% python3 -q
>>> import numpy as np
>>> import numpy.linalg as la
>>> np.set_printoptions(precision=1, suppress=True, linewidth=200, legacy="1.25")
>>> def tidy(a):
...     return np.round(a, 1) + 0
... 
>>> data = np.diag(10 * np.array([0, 0, 3])) + np.array([[1, 2, 2], [2, 0, 0], [1, 2, 0]])
>>> data
array([[ 1,  2,  2],
       [ 2,  0,  0],
       [ 1,  2, 30]])
>>> # column 2 dominates
>>> [round(float(x), 1) for x in la.svd(data, compute_uv=False)[:3]]
[30.2, 2.5, 1.5]
>>> round(np.log10(la.cond(data)))
1
>>> tidy(la.norm(data, 2) / la.norm(data))
1.0
>>> la.cond(data) > 100
False
>>> q, vecs = la.qr(data[:, :2])[0], la.qr(data[:, 2:])[0]
>>> sv = la.svd(q.T @ vecs, compute_uv=False)
>>> tidy(np.degrees(np.arccos(sv.clip(0, 1))))
array([41.2])
>>> tidy(sv)
array([0.8])
>>> rng = np.random.default_rng(3836)
>>> idx = rng.permutation(3)
>>> B = data[:, idx] * rng.choice([-1, 1], 3)
>>> B
array([[  1,   2,  -2],
       [  2,   0,   0],
       [  1,   2, -30]])
>>> left, _, Vh = la.svd(data.T @ B)
>>> tidy(la.lstsq(data, B)[0])
array([[ 1.,  0.,  0.],
       [ 0.,  1.,  0.],
       [ 0.,  0., -1.]])
>>> x = np.array([1, 5, 5])
>>> rhs = data @ x
>>> rhs
array([ 21,   2, 161])
>>> tidy(la.solve(data.T, data[1]))
array([0., 1., 0.])
>>> tidy(la.solve(data, rhs))
array([1., 5., 5.])
>>> r0 = np.array([0, 1, 2, 3])
>>> arr = np.array([np.roll(r0, i) for i in range(4)])
>>> arr
array([[0, 1, 2, 3],
       [3, 0, 1, 2],
       [2, 3, 0, 1],
       [1, 2, 3, 0]])
>>> tidy(la.det(arr))
-96.0
>>> np.allclose(arr, arr.T)
False
>>> tidy(np.sort(np.abs(la.eigvals(arr))))
array([2. , 2.8, 2.8, 6. ])
>>> np.allclose(arr @ arr.T, arr.T @ arr)
True
>>> r0 = np.array([-1, -8, -9, -1])
>>> B = arr + np.outer(r0, np.eye(4)[1])
>>> B
array([[ 0.,  0.,  2.,  3.],
       [ 3., -8.,  1.,  2.],
       [ 2., -6.,  0.,  1.],
       [ 1.,  1.,  3.,  0.]])
>>> tidy(la.det(B) / la.det(arr)), tidy(1 + la.solve(arr, r0)[1])
(0.0, 0.0)
>>> A = np.loadtxt("sample9.csv", delimiter=",")
>>> A
array([[ 3.,  0.,  0.,  0.],
       [-4., -2.,  0.,  0.],
       [ 0.,  0.,  3.,  0.],
       [ 0.,  0., -4., -2.]])
>>> evals, vecs = la.eig(A)
>>> A @ vecs[:, 0] - evals[0] * vecs[:, 0]
array([0., 0., 0., 0.])
>>> tidy(np.sort(la.eigvals(A.T)))
array([-2., -2.,  3.,  3.])
>>> np.prod(evals)
36.0
>>> r0 = np.array([-2, 0, -3, 0])
>>> B = A + np.outer(r0, np.eye(4)[0])
>>> tidy(la.det(B) / la.det(A)), tidy(1 + la.solve(A, r0)[0])
(0.3, 0.3)
>>> tidy(la.det(2 * A)), tidy(la.det(A))
(576.0, 36.0)
>>> tidy(la.eigvals(A).sum().real)
2.0
>>> np.einsum("ii->", A)
2.0
>>> np.einsum("ij,ji->", A, A)
26.0
>>> np.flatnonzero(la.matrix_power((A != 0) + (A.T != 0) + np.eye(4), 4)[0])
array([0, 1])
>>> (la.matrix_power((A != 0) + (A.T != 0) + np.eye(4), 4) > 0).astype(int)
array([[1, 1, 0, 0],
       [1, 1, 0, 0],
       [0, 0, 1, 1],
       [0, 0, 1, 1]])
>>> tidy(np.sort(la.eigvals(A).real))
array([-2., -2.,  3.,  3.])
>>> r0 = np.array([9, 5, 0])
>>> np.convolve(A[3], r0)
array([  0.,   0., -36., -38., -10.,   0.])
>>> sv = 20 * 0.5 ** np.arange(3)
>>> F = rng.normal(size=(21, 3)) * rng.permutation(sv)
>>> tidy(F)
array([[ -4.4, -37.4,  -9.3],
       [ -3.7, -18.1, -10.1],
       [  7.7,   8.3,   4.8],
       [ -3.9,   4.7,  -1.4],
       [  1.1,  42.8,   7.9],
       [  2.8,  15.2,   6.9],
       [  4.4, -36.8,   4.5],
       [  2.6, -20.1,  -3.6],
       [ 14.6,  -8.8,   5.3],
       [ -5.6, -14.4,  -9. ],
       [  1. ,   2.6,  17.5],
       [ -1.6, -11. ,  -8.9],
       [ -2.5,  19.8,  -1.4],
       [ -0.3,   6.5,  16.7],
       [  1.1,  19.2,   6. ],
       [  2.2,  -3.5,   2.8],
       [ -7.2,  18.3,  14.7],
       [  0.8,  -5.1,   1.4],
       [ -4.3, -26. ,  -5.1],
       [ -3.9,  -3.5,   7. ],
       [  4.4, -25.5,  15.2]])
>>> cen = F - F.mean(axis=0)
>>> vecs = la.svd(cen)[2][:1]
>>> B = cen - cen @ vecs.T @ vecs
>>> tidy(B.std(axis=0))
array([4.9, 1.6, 7.4])
>>> tidy(np.diag(vecs.T @ vecs))
array([0., 1., 0.])
>>> tidy(la.norm(B) / la.norm(cen))
0.4
>>> feats = np.load("block15.npy")
>>> feats
array([[0, 0, 0, 1],
       [0, 0, 1, 0],
       [1, 0, 0, 0],
       [0, 1, 0, 0]])
>>> B = la.inv(feats)
>>> tidy(la.det(feats) * B)
array([[ 0.,  0., -1.,  0.],
       [ 0.,  0.,  0., -1.],
       [ 0., -1.,  0.,  0.],
       [-1.,  0.,  0.,  0.]])
>>> tidy(la.slogdet(feats)[0])
-1.0
>>> B
array([[0., 0., 1., 0.],
       [0., 0., 0., 1.],
       [0., 1., 0., 0.],
       [1., 0., 0., 0.]])
>>> feats @ B
array([[1., 0., 0., 0.],
       [0., 1., 0., 0.],
       [0., 0., 1., 0.],
       [0., 0., 0., 1.]])
>>> np.allclose(B, feats.T)
True
>>> def softmax(z):
...     e = np.exp(z - z.max(axis=-1, keepdims=True))
...     return e / e.sum(axis=-1, keepdims=True)
... 
>>> tidy(softmax(10 * feats[0]))
array([0., 0., 0., 1.])
>>> softmax(feats).sum(axis=1)
array([1., 1., 1., 1.])
>>> tidy(softmax(feats[0] + 4))
array([0.2, 0.2, 0.2, 0.5])
>>> S = feats @ feats.T / np.sqrt(4)
>>> tidy(softmax(S + np.triu(np.full(S.shape, -np.inf), 1)))
array([[1. , 0. , 0. , 0. ],
       [0.4, 0.6, 0. , 0. ],
       [0.3, 0.3, 0.5, 0. ],
       [0.2, 0.2, 0.2, 0.4]])
>>> tidy(softmax(S)[0] @ feats)
array([0.2, 0.2, 0.2, 0.4])
>>> la.matrix_power(feats, 2)
array([[0, 1, 0, 0],
       [1, 0, 0, 0],
       [0, 0, 0, 1],
       [0, 0, 1, 0]])
>>> feats.sum(axis=1)
array([1, 1, 1, 1])
>>> pr = np.eye(4)[2]
>>> for _ in range(3):
...     pr = pr @ feats
...     print(pr.round(1))
... 
[1. 0. 0. 0.]
[0. 0. 0. 1.]
[0. 1. 0. 0.]
>>> feats[:, 1] @ feats[:, 2]
0
>>> tidy(la.norm(feats, axis=0))
array([1., 1., 1., 1.])
>>> r0 = np.array([4, -3, -4, 0]) + 0.5
>>> m1 = np.eye(4) - 2 * np.outer(r0, r0) / (r0 @ r0)
>>> tidy(m1)
array([[ 0. ,  0.6,  0.8, -0.1],
       [ 0.6,  0.7, -0.4,  0.1],
       [ 0.8, -0.4,  0.4,  0.1],
       [-0.1,  0.1,  0.1,  1. ]])
>>> tidy(softmax(10 * m1[2]))
array([1., 0., 0., 0.])
>>> tidy(softmax(m1[2] + -1))
array([0.4, 0.1, 0.3, 0.2])
>>> S = m1 @ m1.T / np.sqrt(4)
>>> tidy(softmax(S))
array([[0.4, 0.2, 0.2, 0.2],
       [0.2, 0.4, 0.2, 0.2],
       [0.2, 0.2, 0.4, 0.2],
       [0.2, 0.2, 0.2, 0.4]])
>>> tidy(softmax(S + np.triu(np.full(S.shape, -np.inf), 1)))
array([[1. , 0. , 0. , 0. ],
       [0.4, 0.6, 0. , 0. ],
       [0.3, 0.3, 0.5, 0. ],
       [0.2, 0.2, 0.2, 0.4]])
>>> X = np.load("w.npy")
>>> X
array([[ 1.5, -1.1, -1.9,  0.3],
       [ 0. , -1.6, -0.7, -0.5],
       [ 3. ,  1.2,  0.3,  0.8],
       [-1. , -0.1,  1.1,  0.8]])
>>> B = np.array([[-9, 8], [2, 3]])
>>> cent = np.kron(B, X)
>>> cent.shape
(8, 8)
>>> tidy(la.norm(cent, 2)), tidy(la.norm(B, 2) * la.norm(X, 2))
(44.7, 44.7)
>>> tidy((X + X.T) / 2)
array([[ 1.5, -0.6,  0.6, -0.4],
       [-0.6, -1.6,  0.2, -0.3],
       [ 0.6,  0.2,  0.3,  1. ],
       [-0.4, -0.3,  1. ,  0.8]])
>>> idx = rng.permutation(4)
>>> idx
array([0, 1, 3, 2])
>>> B = X[idx][:, idx]
>>> np.allclose(B, X)
False
>>> tidy(np.sort(np.abs(la.eigvals(B))))
array([1.2, 1.3, 2.3, 2.3])
>>> np.trace(B)
1.0
>>> B
array([[ 1.5, -1.1,  0.3, -1.9],
       [ 0. , -1.6, -0.5, -0.7],
       [-1. , -0.1,  0.8,  1.1],
       [ 3. ,  1.2,  0.8,  0.3]])
>>> X.reshape(2, -1)
array([[ 1.5, -1.1, -1.9,  0.3,  0. , -1.6, -0.7, -0.5],
       [ 3. ,  1.2,  0.3,  0.8, -1. , -0.1,  1.1,  0.8]])
>>> X.ravel(order="F")
array([ 1.5,  0. ,  3. , -1. , -1.1, -1.6,  1.2, -0.1, -1.9, -0.7,  0.3,  1.1,  0.3, -0.5,  0.8,  0.8])
>>> X.reshape(-1, 2)
array([[ 1.5, -1.1],
       [-1.9,  0.3],
       [ 0. , -1.6],
       [-0.7, -0.5],
       [ 3. ,  1.2],
       [ 0.3,  0.8],
       [-1. , -0.1],
       [ 1.1,  0.8]])
>>> blk = X.reshape(4, 2, -1)
>>> blk.transpose(1, 0, 2)
array([[[ 1.5, -1.1],
        [ 0. , -1.6],
        [ 3. ,  1.2],
        [-1. , -0.1]],

       [[-1.9,  0.3],
        [-0.7, -0.5],
        [ 0.3,  0.8],
        [ 1.1,  0.8]]])
>>> tidy(blk.sum(axis=1))
array([[-0.4, -0.8],
       [-0.7, -2.1],
       [ 3.3,  2. ],
       [ 0.1,  0.7]])
>>> np.einsum("ihd,jhd->hij", blk, blk).shape
(2, 4, 4)
>>> blk.shape
(4, 2, 2)
>>> tidy(np.einsum("ihd,ihd->ih", blk, blk))
array([[ 3.5,  3.7],
       [ 2.6,  0.7],
       [10.4,  0.7],
       [ 1. ,  1.9]])
>>> np.swapaxes(blk, 1, 2)[3]
array([[-1. ,  1.1],
       [-0.1,  0.8]])
